$ python3 -q
>>> import numpy as np
>>> np.set_printoptions(suppress=True, linewidth=120)
>>> M = np.loadtxt("x.csv", delimiter=",")
>>> print(M)
[[ 1.362 -0.994  6.011]
 [-0.994 -3.507 -0.456]
 [ 6.011 -0.456  4.145]]
>>> round(float(np.linalg.det(M[::-1])), 3)
-107.987
>>> print(np.round(np.linalg.eigvals(M), 3))
[ 9. -3. -4.]
>>> round(float(np.linalg.det(M.T)), 3)
107.987
>>> round(float(np.linalg.eigvals(M).sum().real), 3)
2.0
>>> np.round(np.linalg.det(2 * M), 3), round(np.linalg.det(M), 3)
(np.float64(863.897), np.float64(107.987))
>>> vec = np.array([4, -8, -2])
>>> y = M @ vec
>>> coef, lr = np.zeros(3), 1 / np.linalg.norm(M, 2) ** 2
>>> for i in range(200):
...     coef -= lr * M.T @ (M @ coef - y)
...     if i % 50 == 0: print(i, round(np.linalg.norm(M @ coef - y), 3))
... 
0 24.76
50 0.062
100 0.0
150 0.0
>>> round(float(np.linalg.cond(M)), 3)
3.0
>>> coef.round(3)
array([ 4., -8., -2.])
>>> F = np.loadtxt("dump.csv", delimiter=",")
>>> F
array([[  0.358,  -9.483,   8.694],
       [ -0.672,  10.672,   5.225],
       [-19.422,   2.729,  -0.327]])
>>> r0 = np.array([-9, 4])
>>> np.round(np.polyval(r0, F[0]), 3)
array([  0.778,  89.347, -74.246])
>>> np.round(np.cross(F[0, :3], F[1, :3]), 3)
array([-142.331,   -7.713,   -2.552])
>>> np.round(np.correlate(F[0], F[1], "full"), 3)
array([  1.871, -45.728, -56.017,  99.155,  -5.842])
>>> def softmax(z):
...     e = np.exp(z - z.max(axis=-1, keepdims=True))
...     return e / e.sum(axis=-1, keepdims=True)
... 
>>> np.round(softmax(F).sum(axis=1), 3)
array([1., 1., 1.])
>>> S = F @ F.T / np.sqrt(3)
>>> softmax(S).round(6).argmax(axis=1)
array([0, 1, 2])
>>> softmax(S)[2] @ F
array([-19.422,   2.729,  -0.327])
>>> np.round(softmax(S + np.triu(np.full(S.shape, -np.inf), 1)), 3) + 0
array([[1., 0., 0.],
       [0., 1., 0.],
       [0., 0., 1.]])
>>> np.round(np.poly(F), 3)
array([    1.   ,   -10.703,   148.437, -2744.139])
>>> np.round(np.linalg.det(2 * F), 3), round(np.linalg.det(F), 3)
(np.float64(21953.116), np.float64(2744.139))
>>> round(float(np.linalg.det(F.T)), 3)
2744.139
>>> round(np.einsum("ii->", F), 3)
np.float64(10.703)
>>> print(np.round(np.linalg.eigvals(F).sum().real, 3))
10.703
>>> np.kron(np.eye(2, dtype=int), F)
array([[  0.358,  -9.483,   8.694,   0.   ,  -0.   ,   0.   ],
       [ -0.672,  10.672,   5.225,  -0.   ,   0.   ,   0.   ],
       [-19.422,   2.729,  -0.327,  -0.   ,   0.   ,  -0.   ],
       [  0.   ,  -0.   ,   0.   ,   0.358,  -9.483,   8.694],
       [ -0.   ,   0.   ,   0.   ,  -0.672,  10.672,   5.225],
       [ -0.   ,   0.   ,  -0.   , -19.422,   2.729,  -0.327]])
>>> q = F.astype(float).copy()
>>> for j in range(3):
...     q[:, j] -= q[:, :j] @ (q[:, :j].T @ q[:, j])
...     q[:, j] /= np.linalg.norm(q[:, j])
... 
>>> np.round(q.T @ q, 3) + 0
array([[1., 0., 0.],
       [0., 1., 0.],
       [0., 0., 1.]])
>>> np.round(q.T @ F, 3) + 0
array([[19.437, -3.271,  0.306],
       [ 0.   , 14.162, -1.876],
       [ 0.   ,  0.   ,  9.969]])
>>> q.round(3)
array([[ 0.018, -0.665,  0.746],
       [-0.035,  0.746,  0.666],
       [-0.999, -0.038, -0.009]])
